>>> import numpy as np
>>> import numpy.linalg as la
>>> np.set_printoptions(precision=3, suppress=True, linewidth=160)
>>> rnd = lambda a: np.round(a, 3) + 0
>>> mat = np.array([[2, 7, 3, 3], [0, 5, 1, 1], [3, 8, 4, 4], [1, 6, 2, 2]])
>>> # column 3 repeats column 2
>>> print(rnd(mat @ la.pinv(mat) @ mat))
[[2. 7. 3. 3.]
 [0. 5. 1. 1.]
 [3. 8. 4. 4.]
 [1. 6. 2. 2.]]
>>> print(rnd(np.trace(la.pinv(mat) @ mat)))
2.0
>>> print(np.abs(np.diag(la.qr(mat)[1])) > 1e-9)
[ True  True False False]
>>> rng = np.random.default_rng(878623)
>>> labels = rng.permutation(4)
>>> print(labels)
[1 0 2 3]
>>> out = mat[labels][:, labels]
>>> print(np.diag(out))
[5 2 4 2]
>>> print(out)
[[5 0 1 1]
 [7 2 3 3]
 [8 3 4 4]
 [6 1 2 2]]
>>> print(np.trace(out))
13
>>> print(np.allclose(out, mat))
False
>>> print(rnd(la.det(out)), rnd(la.det(mat[labels])))
0.0 0.0
>>> U, s, Vh = la.svd(mat)
>>> print(np.argmax(s[:-1] / (s[1:] + 1e-6)) + 1)
2
>>> out = U[:, :2] @ np.diag(s[:2]) @ Vh[:2]
>>> print(rnd(la.norm(mat - out, 2)), rnd(s[2]))
0.0 0.0
>>> print(la.matrix_rank(out))
2
>>> feats = np.loadtxt("w.csv", delimiter=",")
>>> print(feats)
[[3. 1. 0. 0.]
 [0. 3. 1. 0.]
 [0. 0. 3. 1.]
 [0. 0. 0. 3.]]
>>> # triangular, det is the product of the diagonal
>>> print(rnd(la.matrix_power(feats - np.diag(np.diag(feats)), 4)))
[[0. 0. 0. 0.]
 [0. 0. 0. 0.]
 [0. 0. 0. 0.]
 [0. 0. 0. 0.]]
>>> print([int(la.matrix_rank(la.matrix_power(feats, p))) for p in range(1, 5)])
[4, 4, 4, 4]
>>> print(rnd(np.sort(la.eigvals(feats))))
[3. 3. 3. 3.]
>>> A = np.load("data.npy")
>>> print(A)
[[4 1 2 3]
 [3 4 1 2]
 [2 3 4 1]
 [1 2 3 4]]
>>> print(np.fft.fft(A[0]))
[10.+0.j  2.+2.j  2.+0.j  2.-2.j]
>>> print(rnd(np.sort(np.abs(np.fft.fft(A[0])))), rnd(np.sort(la.svd(A, compute_uv=False))))
[ 2.     2.828  2.828 10.   ] [ 2.     2.828  2.828 10.   ]
>>> out = A / np.sqrt((A ** 2).mean(axis=1, keepdims=True))
>>> print(la.matrix_rank(out) == la.matrix_rank(A))
True
>>> print(A - A.mean(axis=1, keepdims=True))
[[ 1.5 -1.5 -0.5  0.5]
 [ 0.5  1.5 -1.5 -0.5]
 [-0.5  0.5  1.5 -1.5]
 [-1.5 -0.5  0.5  1.5]]
>>> Q, R = la.qr(A)
>>> print(Q.shape, R.shape)
(4, 4) (4, 4)
>>> print(np.allclose(R.T @ R, A.T @ A))
True
>>> print(rnd(Q.T @ Q))
[[1. 0. 0. 0.]
 [0. 1. 0. 0.]
 [0. 0. 1. 0.]
 [0. 0. 0. 1.]]
>>> print(rnd(abs(R[0, 0])), rnd(la.norm(A[:, 0])))
5.477 5.477
>>> E = np.loadtxt("run19.csv", delimiter=",")
>>> print(E)
[[ -4.1   -19.393   2.662]
 [ -9.561 -12.862 -11.965]
 [ 17.652   4.002  -8.508]
 [  7.941  16.362  -8.32 ]
 [  2.75    8.501  17.893]
 [-17.965   0.484   8.776]
 [-15.474   7.399  10.286]
 [ -4.351   3.844  19.139]
 [  3.526  -7.762 -18.092]
 [  1.841  -4.282  19.449]
 [ -3.128 -16.195 -11.311]
 [-12.397  11.352  10.838]
 [-18.773  -5.836   3.678]
 [ 11.031 -10.074 -13.297]
 [  3.039 -13.702 -14.249]
 [  5.162  12.271 -14.925]
 [-16.53    0.003 -11.259]
 [ -5.85   14.39   12.598]
 [ 13.993   9.587 -10.595]
 [ 14.457  -5.035  12.871]]
>>> vec = np.array([5, 1, 3])
>>> rhs = E @ vec
>>> print(rnd(la.pinv(E) @ E))
[[1. 0. 0.]
 [0. 1. 0.]
 [0. 0. 1.]]
>>> rhs = rhs + 0.05 * rng.normal(size=20)
>>> print(rnd(rhs))
[ -31.981  -96.587   66.758   31.034   75.924  -63.043  -39.09    39.6    -44.458   63.197  -65.803  -18.064  -88.711    5.131  -41.25    -6.709 -116.492
   22.929   47.704  105.853]
>>> beta, *_ = la.lstsq(E, rhs)
>>> print(rnd(E.T @ (rhs - E @ beta)))
[0. 0. 0.]
>>> print(rnd(beta))
[5.    1.001 3.001]
>>> print(beta.round())
[5. 1. 3.]
>>> Ac = (E - E.mean(axis=0)) / E.std(axis=0)
>>> print(Ac.std(axis=0))
[1. 1. 1.]
>>> print(np.argwhere(np.abs(Ac) > 2))
[]
>>> beta = la.lstsq(np.delete(Ac, 1, axis=1), Ac[:, 1])[0]
>>> print(np.abs(beta).argmax())
1
>>> print(rnd(1 - np.var(Ac[:, 1] - np.delete(Ac, 1, axis=1) @ beta)))
0.095
>>> dist = la.norm(E[:, None] - E[None], axis=-1)
>>> print(dist.mean(axis=1).argmax())
19
>>> G = np.cov(E, rowvar=False)
>>> print(rnd(G))
[[128.282   7.851 -41.171]
 [  7.851 117.515  38.918]
 [-41.171  38.918 173.195]]
>>> print(rnd(la.eigvalsh(G)[::-1]))
[208.005 130.806  80.182]
>>> print(np.argwhere(np.triu(np.abs(np.corrcoef(E.T)) > 0.8, 1)))
[]
>>> print(rnd(E.std(axis=0)))
[11.039 10.566 12.827]
>>> print(rnd(np.polyfit(E[:, 2], E[:, 1], 1)))
[ 0.225 -0.299]
>>> m1 = np.loadtxt("mat.csv", delimiter=",")
>>> print(m1)
[[  0.1  -3.1   6.    1.3]
 [  0.8   0.2 -15.    0.5]]
>>> # column 2 dominates
>>> labels = E[:, 0] > np.median(E[:, 0])
>>> u = E[labels].mean(axis=0) - E[~labels].mean(axis=0)
>>> print(labels.astype(int))
[0 0 1 1 1 0 0 0 1 1 0 0 0 1 1 1 0 0 1 1]
>>> M = np.loadtxt("out3.csv", delimiter=",")
>>> print(M)
[[-0.017  2.079 -2.95 ]
 [ 2.441 -2.492  1.525]
 [-0.859  1.994  2.769]
 [ 1.761 -0.409  1.851]
 [-0.766 -4.137  1.818]
 [-0.377  0.868  0.879]
 [ 2.725  3.     2.589]
 [-1.992 -0.474 -1.727]
 [-0.944 -0.027 -1.644]
 [ 2.717  4.193  1.316]
 [ 0.555  3.957  0.733]
 [ 1.749 -4.004  6.204]]
>>> vec = np.array([-2, 2, -1])
>>> rhs = M @ vec
>>> print(rnd(rhs))
[  7.142 -11.391   2.937  -6.191  -8.56    1.611  -2.039   4.763   3.478   1.636   6.071 -17.71 ]
>>> print(rnd(la.solve(M.T @ M, M.T @ rhs)))
[-2.  2. -1.]
>>> print(rnd(la.lstsq(M, rhs)[0]))
[-2.  2. -1.]
>>> rhs = rhs + 0.3 * rng.normal(size=12)
>>> print(rnd(rhs))
[  7.026 -11.307   2.655  -6.098  -8.291   1.256  -1.567   4.575   3.241   1.271   6.351 -17.923]
>>> beta, *_ = la.lstsq(M, rhs)
>>> print(rnd(la.norm(rhs - M @ beta)))
0.896
>>> print(beta.round())
[-2.  2. -1.]
>>> print(rnd(beta))
[-1.938  1.982 -1.023]
>>> print(rnd(M.T @ (rhs - M @ beta)))
[0. 0. 0.]
>>> print([round(float(la.norm(la.solve(M.T @ M + lam * np.eye(3), M.T @ rhs))), 2) for lam in (0, 1, 10, 100)])
[2.96, 2.88, 2.45, 1.29]
>>> arr = np.array([[8.0, 0.0, 6.0, 6.0],
...     [0.0, 4.0, 0.0, 0.0],
...     [6.0, 0.0, 13.0, 9.0],
...     [6.0, 0.0, 9.0, 13.0]])
>>> out = np.array([[2, 0], [3, 3]])
>>> W2 = np.kron(out, arr)
>>> print(W2.shape)
(8, 8)
>>> Q = arr.astype(float).copy()
>>> for j in range(4):
...     Q[:, j] -= Q[:, :j] @ (Q[:, :j].T @ Q[:, j])
...     Q[:, j] /= la.norm(Q[:, j])
... 
>>> print(rnd(Q.T @ arr))
[[11.662  0.    15.435 15.435]
 [ 0.     4.     0.     0.   ]
 [ 0.     0.     6.911  4.596]
 [ 0.     0.     0.     5.161]]
>>> print(rnd(Q))
[[ 0.686  0.    -0.664 -0.298]
 [ 0.     1.     0.     0.   ]
 [ 0.514  0.     0.732 -0.447]
 [ 0.514  0.     0.153  0.844]]
>>> w, vecs = la.eigh(arr)
>>> print(rnd(vecs.T @ vecs))
[[1. 0. 0. 0.]
 [0. 1. 0. 0.]
 [0. 0. 1. 0.]
 [0. 0. 0. 1.]]
>>> print((w > 1e-8).sum(), (w < -1e-8).sum())
4 0
>>> print(rnd(vecs @ np.diag(w) @ vecs.T))
[[ 8.  0.  6.  6.]
 [ 0.  4.  0.  0.]
 [ 6.  0. 13.  9.]
 [ 6.  0.  9. 13.]]
>>> print(rnd(np.abs(vecs[:, -1])))
[0.426 0.    0.64  0.64 ]
>>> print(rnd(w))
[ 4.  4.  4. 26.]
>>> print(arr @ arr)
[[136.   0. 180. 180.]
 [  0.  16.   0.   0.]
 [180.   0. 286. 270.]
 [180.   0. 270. 286.]]
>>> print(rnd(np.sort(la.eigvals(arr).real)))
[ 4.  4.  4. 26.]
>>> print((arr != 0).astype(int))
[[1 0 1 1]
 [0 1 0 0]
 [1 0 1 1]
 [1 0 1 1]]
>>> data = np.loadtxt("layer4.csv", delimiter=",")
>>> print(data)
[[ 31.6   -21.682  40.281]
 [ 31.414 -21.556  40.056]
 [ 28.672 -19.698  36.722]
 [ 18.444 -12.707  24.096]
 [ 14.08   -9.688  18.583]
 [ 13.33   -9.166  17.623]
 [  9.334  -6.366  12.446]
 [  8.682  -5.905  11.587]
 [  8.162  -5.537  10.899]
 [  7.558  -5.109  10.096]
 [  4.552  -2.963   6.016]
 [  4.47   -2.904   5.902]
 [  2.411  -1.426   3.   ]
 [  1.151  -0.561   1.213]
 [  1.031  -0.486   1.053]
 [  0.12   -0.041   0.084]
 [ -1.015   0.316  -0.546]
 [ -1.086   0.339  -0.581]
 [ -2.754   0.923  -1.445]
 [ -2.868   0.966  -1.508]
 [ -3.55    1.228  -1.891]
 [ -5.08    1.847  -2.798]
 [ -5.772   2.137  -3.226]
 [ -5.951   2.213  -3.338]
 [-14.885   6.272  -9.431]]
>>> vec = np.array([1, 1, 1])
>>> h = np.maximum(data @ vec, 0)
>>> print(rnd(data.T @ h))
[ 6183.762 -4239.468  7967.219]
>>> print(np.flatnonzero(h > 1e-9))
[ 0  1  2  3  4  5  6  7  8  9 10 11 12 13 14 15]
